$ ipython --no-banner

In [1]: import numpy as np

In [2]: np.set_printoptions(precision=3, suppress=True, linewidth=160)

In [3]: def tidy(a):
   ...:     return np.round(a, 3) + 0
   ...: 

In [4]: F = np.loadtxt("a.csv", delimiter=",")

In [5]: F
Out[5]: 
array([[ 1.,  2.,  1.,  1.,  0., -2.,  1.,  1.,  0.],
       [ 1.,  1.,  2.,  0.,  1., -1.,  1.,  1.,  2.],
       [ 1.,  1.,  0.,  1.,  2., -1.,  1.,  1.,  2.],
       [ 1.,  2.,  0.,  1.,  1., -2.,  2.,  1.,  0.],
       [ 1.,  1.,  1.,  1.,  1., -1.,  2.,  2.,  0.],
       [ 2.,  2.,  2.,  1.,  0., -2.,  1.,  1.,  1.],
       [ 2.,  0.,  2.,  2.,  0.,  0.,  1.,  0.,  2.],
       [ 0.,  2.,  2.,  1.,  0., -2.,  1.,  1.,  0.],
       [ 2.,  2.,  2.,  1.,  2., -2.,  2.,  1.,  2.],
       [ 0.,  0.,  0.,  0.,  0.,  0.,  0.,  2.,  1.]])

In [6]: U, s, Vt = np.linalg.svd(F)

In [7]: evecs = Vt[:(s > 1e-8).sum()]

In [8]: rng = np.random.default_rng(5135)

In [9]: vec = F[2] + 3 * F[0] + rng.integers(2) * np.eye(9)[7]

In [10]: vec
Out[10]: array([ 4.,  7.,  3.,  4.,  2., -7.,  4.,  5.,  2.])

In [11]: tidy(np.linalg.norm(vec - evecs.T @ evecs @ vec))
Out[11]: np.float64(0.0)

In [12]: np.allclose(evecs.T @ evecs @ vec, vec)
Out[12]: True

In [13]: tidy(np.diag(evecs.T @ evecs))
Out[13]: array([1. , 0.5, 1. , 1. , 1. , 0.5, 1. , 1. , 1. ])

In [14]: np.linalg.matrix_rank(F, rtol=0.1)
Out[14]: np.int64(6)

In [15]: tidy(F @ np.linalg.pinv(F) @ F)
Out[15]: 
array([[ 1.,  2.,  1.,  1.,  0., -2.,  1.,  1.,  0.],
       [ 1.,  1.,  2.,  0.,  1., -1.,  1.,  1.,  2.],
       [ 1.,  1.,  0.,  1.,  2., -1.,  1.,  1.,  2.],
       [ 1.,  2.,  0.,  1.,  1., -2.,  2.,  1.,  0.],
       [ 1.,  1.,  1.,  1.,  1., -1.,  2.,  2.,  0.],
       [ 2.,  2.,  2.,  1.,  0., -2.,  1.,  1.,  1.],
       [ 2.,  0.,  2.,  2.,  0.,  0.,  1.,  0.,  2.],
       [ 0.,  2.,  2.,  1.,  0., -2.,  1.,  1.,  0.],
       [ 2.,  2.,  2.,  1.,  2., -2.,  2.,  1.,  2.],
       [ 0.,  0.,  0.,  0.,  0.,  0.,  0.,  2.,  1.]])

In [16]: np.abs(np.diag(np.linalg.qr(F)[1])) > 1e-9
Out[16]: array([ True,  True,  True,  True,  True, False,  True,  True,  True])

In [17]: tidy(np.trace(np.linalg.pinv(F) @ F))
Out[17]: np.float64(8.0)

In [18]: np.unique(F.round(6), axis=0).shape
Out[18]: (10, 9)

In [19]: np.linalg.lstsq(F[:-1].T, F[-1])[2]
Out[19]: np.int32(8)
